$ ipython --no-banner

In [1]: import numpy as np

In [2]: from numpy import linalg as LA

In [3]: np.set_printoptions(precision=3, suppress=True, linewidth=100, floatmode="fixed")

In [4]: arr = np.loadtxt("sample14.csv", delimiter=",")

In [5]: print(arr)
[[-3.000  1.000 -3.000  1.000 -3.000  1.000]
 [-7.000  4.000 -7.000  4.000 -7.000  4.000]
 [ 8.000 -7.000  8.000 -7.000  8.000 -7.000]
 [-3.000  1.000 -3.000  1.000 -3.000  1.000]
 [-7.000  4.000 -7.000  4.000 -7.000  4.000]
 [ 8.000 -7.000  8.000 -7.000  8.000 -7.000]]

In [6]: G = arr.T @ arr

In [7]: print(np.trace(G), (arr ** 2).sum())
1128.0 1128.0

In [8]: print(G)
[[ 244.000 -174.000  244.000 -174.000  244.000 -174.000]
 [-174.000  132.000 -174.000  132.000 -174.000  132.000]
 [ 244.000 -174.000  244.000 -174.000  244.000 -174.000]
 [-174.000  132.000 -174.000  132.000 -174.000  132.000]
 [ 244.000 -174.000  244.000 -174.000  244.000 -174.000]
 [-174.000  132.000 -174.000  132.000 -174.000  132.000]]

In [9]: print(np.allclose(G, G.T))
True

In [10]: print((arr @ arr.T).shape)
(6, 6)

In [11]: rk = LA.matrix_rank(arr)

In [12]: print(rk)
2

In [13]: ns = LA.svd(arr)[2][rk:].T

In [14]: print(np.round(ns @ ns.T, 3) + 0)
[[ 0.667  0.000 -0.333  0.000 -0.333  0.000]
 [ 0.000  0.667  0.000 -0.333  0.000 -0.333]
 [-0.333  0.000  0.667  0.000 -0.333  0.000]
 [ 0.000 -0.333  0.000  0.667  0.000 -0.333]
 [-0.333  0.000 -0.333  0.000  0.667  0.000]
 [ 0.000 -0.333  0.000 -0.333  0.000  0.667]]

In [15]: print(ns.shape)
(6, 4)

In [16]: print(LA.matrix_rank(arr.T @ arr), LA.matrix_rank(arr @ arr.T))
2 2

In [17]: K = np.load("dump.npy")

In [18]: print(K)
[[0 0 0 0 0 0 0 1]
 [0 0 0 1 0 0 0 0]
 [1 0 0 0 0 0 0 0]
 [0 0 0 0 0 1 0 0]
 [0 0 0 0 0 0 1 0]
 [0 1 0 0 0 0 0 0]
 [0 0 1 0 0 0 0 0]
 [0 0 0 0 1 0 0 0]]

In [19]: # keeps lengths

In [20]: x = np.array([2, 2, 1, 2, -2, 2, 1, 1])

In [21]: print([p for p in range(1, 25) if np.allclose(LA.matrix_power(K, p), np.eye(8))])
[15]

In [22]: print(LA.inv(K))
[[0.000 0.000 1.000 0.000 0.000 0.000 0.000 0.000]
 [0.000 0.000 0.000 0.000 0.000 1.000 0.000 0.000]
 [0.000 0.000 0.000 0.000 0.000 0.000 1.000 0.000]
 [0.000 1.000 0.000 0.000 0.000 0.000 0.000 0.000]
 [0.000 0.000 0.000 0.000 0.000 0.000 0.000 1.000]
 [0.000 0.000 0.000 1.000 0.000 0.000 0.000 0.000]
 [0.000 0.000 0.000 0.000 1.000 0.000 0.000 0.000]
 [1.000 0.000 0.000 0.000 0.000 0.000 0.000 0.000]]

In [23]: print(round(float(LA.det(K)), 3))
1.0

In [24]: print(8 - LA.matrix_rank(K - np.eye(8), tol=1e-8))
2

In [25]: print(round(LA.norm(x), 3), np.round(LA.norm(K @ x), 3))
4.796 4.796

In [26]: print(K @ K.T)
[[1 0 0 0 0 0 0 0]
 [0 1 0 0 0 0 0 0]
 [0 0 1 0 0 0 0 0]
 [0 0 0 1 0 0 0 0]
 [0 0 0 0 1 0 0 0]
 [0 0 0 0 0 1 0 0]
 [0 0 0 0 0 0 1 0]
 [0 0 0 0 0 0 0 1]]

In [27]: print(K[:, 7] @ K[:, 0])
0

In [28]: x = np.array([0, 1, 0, 2, -3, 2, 0, 1])

In [29]: y = K @ x

In [30]: c, lr = np.zeros(8), 1 / LA.norm(K, 2) ** 2

In [31]: for i in range(3):
    ...:     c -= lr * K.T @ (K @ c - y)
    ...:     if i % 1 == 0: print(i, round(LA.norm(K @ c - y), 3))
    ...: 
0 0.0
1 0.0
2 0.0

In [32]: print(round(float(LA.cond(K)), 3))
1.0

In [33]: print(np.sort(LA.eigvals(K).real))
[-0.809 -0.809 -0.500 -0.500  0.309  0.309  1.000  1.000]

In [34]: print((K != 0).astype(int))
[[0 0 0 0 0 0 0 1]
 [0 0 0 1 0 0 0 0]
 [1 0 0 0 0 0 0 0]
 [0 0 0 0 0 1 0 0]
 [0 0 0 0 0 0 1 0]
 [0 1 0 0 0 0 0 0]
 [0 0 1 0 0 0 0 0]
 [0 0 0 0 1 0 0 0]]

In [35]: print((LA.matrix_power((K != 0) + (K.T != 0) + np.eye(8), 8) > 0).astype(int))
[[1 0 1 0 1 0 1 1]
 [0 1 0 1 0 1 0 0]
 [1 0 1 0 1 0 1 1]
 [0 1 0 1 0 1 0 0]
 [1 0 1 0 1 0 1 1]
 [0 1 0 1 0 1 0 0]
 [1 0 1 0 1 0 1 1]
 [1 0 1 0 1 0 1 1]]

In [36]: print(K @ K)
[[0 0 0 0 1 0 0 0]
 [0 0 0 0 0 1 0 0]
 [0 0 0 0 0 0 0 1]
 [0 1 0 0 0 0 0 0]
 [0 0 1 0 0 0 0 0]
 [0 0 0 1 0 0 0 0]
 [1 0 0 0 0 0 0 0]
 [0 0 0 0 0 0 1 0]]

In [37]: M = np.loadtxt("arr.csv", delimiter=",")

In [38]: print(M)
[[1.000 0.900 0.810 0.729 0.656 0.590 0.531 0.478 0.430]
 [0.900 1.000 0.900 0.810 0.729 0.656 0.590 0.531 0.478]
 [0.810 0.900 1.000 0.900 0.810 0.729 0.656 0.590 0.531]
 [0.729 0.810 0.900 1.000 0.900 0.810 0.729 0.656 0.590]
 [0.656 0.729 0.810 0.900 1.000 0.900 0.810 0.729 0.656]
 [0.590 0.656 0.729 0.810 0.900 1.000 0.900 0.810 0.729]
 [0.531 0.590 0.656 0.729 0.810 0.900 1.000 0.900 0.810]
 [0.478 0.531 0.590 0.656 0.729 0.810 0.900 1.000 0.900]
 [0.430 0.478 0.531 0.590 0.656 0.729 0.810 0.900 1.000]]

In [39]: # equal to its transpose

In [40]: low = LA.cholesky(M)

In [41]: print(low @ low.T)
[[1.000 0.900 0.810 0.729 0.656 0.590 0.531 0.478 0.430]
 [0.900 1.000 0.900 0.810 0.729 0.656 0.590 0.531 0.478]
 [0.810 0.900 1.000 0.900 0.810 0.729 0.656 0.590 0.531]
 [0.729 0.810 0.900 1.000 0.900 0.810 0.729 0.656 0.590]
 [0.656 0.729 0.810 0.900 1.000 0.900 0.810 0.729 0.656]
 [0.590 0.656 0.729 0.810 0.900 1.000 0.900 0.810 0.729]
 [0.531 0.590 0.656 0.729 0.810 0.900 1.000 0.900 0.810]
 [0.478 0.531 0.590 0.656 0.729 0.810 0.900 1.000 0.900]
 [0.430 0.478 0.531 0.590 0.656 0.729 0.810 0.900 1.000]]

In [42]: print(LA.eigvalsh(M).min() > 0)
True

In [43]: print(np.diag(low) ** 2)
[1.000 0.190 0.190 0.190 0.190 0.190 0.190 0.190 0.190]

In [44]: print(round(float(np.prod(np.diag(low)) ** 2), 3), np.round(LA.det(M), 3))
0.0 0.0

In [45]: print(low)
[[1.000 0.000 0.000 0.000 0.000 0.000 0.000 0.000 0.000]
 [0.900 0.436 0.000 0.000 0.000 0.000 0.000 0.000 0.000]
 [0.810 0.392 0.436 0.000 0.000 0.000 0.000 0.000 0.000]
 [0.729 0.353 0.392 0.436 0.000 0.000 0.000 0.000 0.000]
 [0.656 0.318 0.353 0.392 0.436 0.000 0.000 0.000 0.000]
 [0.590 0.287 0.318 0.353 0.392 0.436 0.000 0.000 0.000]
 [0.531 0.257 0.287 0.318 0.353 0.392 0.436 0.000 0.000]
 [0.478 0.231 0.257 0.287 0.318 0.353 0.392 0.436 0.000]
 [0.430 0.209 0.231 0.257 0.287 0.318 0.353 0.392 0.436]]

In [46]: x = np.ones(9)

In [47]: for _ in range(6):
    ...:     x = M @ x
    ...:     x /= LA.norm(x)
    ...:     print(round(x @ M @ x, 3))
    ...: 
6.771
6.771
6.771
6.771
6.771
6.771

In [48]: print(np.round(LA.eigvalsh(M)[-1], 3))
6.771

In [49]: other = M / LA.norm(M, axis=1, keepdims=True)

In [50]: G = other @ other.T

In [51]: print(round(np.degrees(np.arccos(np.clip(G[5, 2], -1, 1))), 3))
15.587

In [52]: print(G[5])
[0.929 0.944 0.963 0.981 0.994 1.000 0.995 0.983 0.972]

In [53]: print(LA.norm(other, axis=1))
[1.000 1.000 1.000 1.000 1.000 1.000 1.000 1.000 1.000]

In [54]: E = np.loadtxt("layer17.csv", delimiter=",")

In [55]: print(E)
[[ 0.289 91.179 39.936 18.939 69.574 40.365]
 [-0.648 90.333 40.665 20.435 71.895 41.443]
 [-0.012 88.510 41.789 21.025 71.150 40.128]
 [-1.131 87.958 40.328 20.961 68.355 41.072]
 [ 0.385 88.969 40.030 21.943 70.557 40.740]
 [-0.335 91.029 39.692 19.649 68.619 39.546]
 [ 0.020 90.010 39.746 20.712 71.659 41.521]
 [-1.491 90.175 39.552 19.935 69.523 40.136]
 [ 0.047 90.745 40.149 20.073 68.831 39.528]
 [ 0.186 90.485 39.986 21.321 68.350 41.669]
 [ 0.320 89.858 40.205 19.648 68.729 39.847]
 [ 2.785 92.663 40.466 20.150 72.075 40.812]
 [ 0.467 88.918 39.384 20.643 70.466 41.597]
 [ 0.633 90.047 38.904 19.363 68.434 39.962]
 [ 1.070 88.766 41.982 18.766 70.853 40.930]
 [ 0.500 89.607 40.410 20.434 69.610 42.287]
 [ 0.418 87.068 41.022 20.941 68.518 39.374]
 [ 1.918 87.959 40.659 21.573 69.260 41.778]
 [-0.116 91.618 39.688 17.640 70.566 40.554]
 [-0.122 91.123 41.145 19.446 69.800 39.776]]

In [56]: q, Rm = LA.qr(E)

In [57]: print(round(float(np.trace(q @ q.T)), 3))
6.0

In [58]: print(q.shape, Rm.shape)
(20, 6) (6, 6)

In [59]: Uu, sv, Vt = LA.svd(K, full_matrices=False)

In [60]: print(sv / sv[0])
[1.000 1.000 1.000 1.000 1.000 1.000 1.000 1.000]

In [61]: print(Uu.shape, sv.shape, Vt.shape)
(8, 8) (8,) (8, 8)

In [62]: print(Uu.T @ Uu)
[[1.000 0.000 0.000 0.000 0.000 0.000 0.000 0.000]
 [0.000 1.000 0.000 0.000 0.000 0.000 0.000 0.000]
 [0.000 0.000 1.000 0.000 0.000 0.000 0.000 0.000]
 [0.000 0.000 0.000 1.000 0.000 0.000 0.000 0.000]
 [0.000 0.000 0.000 0.000 1.000 0.000 0.000 0.000]
 [0.000 0.000 0.000 0.000 0.000 1.000 0.000 0.000]
 [0.000 0.000 0.000 0.000 0.000 0.000 1.000 0.000]
 [0.000 0.000 0.000 0.000 0.000 0.000 0.000 1.000]]

In [63]: print((sv > 1e-8).sum())
8

In [64]: print(np.allclose(Uu * sv @ Vt, K))
True

In [65]: print(np.cumsum(sv ** 2) / np.sum(sv ** 2))
[0.125 0.250 0.375 0.500 0.625 0.750 0.875 1.000]

In [66]: other = np.c_[E[:, :4] @ np.array([[1, 2, 0, 0], [0, 1, 1, 0], [0, 0, 0, 2], [2, 2, 1, 1]]), np.array([1, 1, 2, 2, 2, 1, 0, 1, 2, 0, 1, 2, 1, 2, 0, 0, 0, 0, 0, 0])]

In [67]: print(other)
[[ 38.167 129.635 110.118  98.811   1.000]
 [ 40.222 129.907 110.768 101.765   1.000]
 [ 42.038 130.536 109.535 104.603   2.000]
 [ 40.791 127.618 108.919 101.617   2.000]
 [ 44.271 133.625 110.912 102.003   2.000]
 [ 38.963 129.657 110.678  99.033   1.000]
 [ 41.444 131.474 110.722 100.204   0.000]
 [ 38.379 127.063 110.110  99.039   1.000]
 [ 40.193 130.985 110.818 100.371   2.000]
 [ 42.828 133.499 111.806 101.293   0.000]
 [ 39.616 129.794 109.506 100.058   1.000]
 [ 43.085 138.533 112.813 101.082   2.000]
 [ 41.753 131.138 109.561  99.411   1.000]
 [ 39.359 130.039 109.410  97.171   2.000]
 [ 38.602 128.438 107.532 102.730   0.000]
 [ 41.368 131.475 110.041 101.254   0.000]
 [ 42.300 129.786 108.009 102.985   0.000]
 [ 45.064 134.941 109.532 102.891   0.000]
 [ 35.164 126.666 109.258  97.016   0.000]
 [ 38.770 129.771 110.569 101.736   0.000]]

In [68]: print(LA.matrix_rank(np.c_[E, other]))
7

In [69]: print(np.round(LA.lstsq(E, other[:, 0])[0], 3) + 0)
[1.000 0.000 0.000 2.000 0.000 0.000]
